% ipython --no-banner

In [1]: import numpy as np

In [2]: import numpy.linalg as la

In [3]: np.set_printoptions(suppress=True, linewidth=100)

In [4]: E = np.load("w.npy")

In [5]: E
Out[5]: 
array([[0, 0, 1, 0],
       [0, 0, 0, 0],
       [1, 0, 0, 0],
       [0, 0, 0, 0]])

In [6]: Uu, sv, Vh = la.svd(E)

In [7]: evecs = Vh[:(sv > 1e-8).sum()]

In [8]: rng = np.random.default_rng(51)

In [9]: vec = E[2] + 2 * E[1] + rng.integers(2) * np.eye(4)[2]

In [10]: vec
Out[10]: array([1., 0., 0., 0.])

In [11]: np.allclose(evecs.T @ evecs @ vec, vec)
Out[11]: True

In [12]: Uu, sv, Vh = la.svd(E, full_matrices=False)

In [13]: print(Uu.T @ E @ Vh.T)
[[1. 0. 0. 0.]
 [0. 1. 0. 0.]
 [0. 0. 0. 0.]
 [0. 0. 0. 0.]]

In [14]: Vh @ Vh.T
Out[14]: 
array([[1., 0., 0., 0.],
       [0., 1., 0., 0.],
       [0., 0., 1., 0.],
       [0., 0., 0., 1.]])

In [15]: sv
Out[15]: array([1., 1., 0., 0.])

In [16]: Uu.shape, sv.shape, Vh.shape
Out[16]: ((4, 4), (4,), (4, 4))

In [17]: print(np.allclose(Uu * sv @ Vh, E))
True

In [18]: Uu, sv, Vh = la.svd(E)

In [19]: np.argmax(sv[:-1] / (sv[1:] + 1e-6)) + 1
Out[19]: np.int64(2)

In [20]: M2 = Uu[:, :2] @ np.diag(sv[:2]) @ Vh[:2]

In [21]: np.round(la.norm(E - M2, 2), 3), sv[2]
Out[21]: (np.float64(0.0), np.float64(0.0))

In [22]: la.matrix_rank(E, rtol=0.05)
Out[22]: np.int64(2)

In [23]: np.round(la.norm(E - M2) / la.norm(E), 3)
Out[23]: np.float64(0.0)

In [24]: np.argsort(-la.norm(E, axis=0).round(6), kind="stable")[:3]
Out[24]: array([0, 2, 1])

In [25]: print(round(la.norm(E, 2) / la.norm(E), 3))
0.707

In [26]: feats = np.load("out0.npy")

In [27]: feats
Out[27]: 
array([[ 0.3,  0.9,  1. ,  0.6],
       [-1.4, -1. , -0.1, -0.2],
       [ 1.7, -1.1, -0.8,  1. ],
       [-1. ,  0.5,  0.5,  0.4]])

In [28]: O = feats.astype(float).copy()

In [29]: for j in range(4):
    ...:     O[:, j] -= O[:, :j] @ (O[:, :j].T @ O[:, j])
    ...:     O[:, j] /= la.norm(O[:, j])
    ...: 

In [30]: np.round(O.T @ O, 3) + 0
Out[30]: 
array([[1., 0., 0., 0.],
       [0., 1., 0., 0.],
       [0., 0., 1., 0.],
       [0., 0., 0., 1.]])

In [31]: np.round(O.T @ feats, 3) + 0
Out[31]: 
array([[ 2.437, -0.287, -0.583,  0.722],
       [ 0.   ,  1.785,  1.099,  0.027],
       [ 0.   ,  0.   ,  0.593,  0.694],
       [ 0.   ,  0.   ,  0.   ,  0.746]])
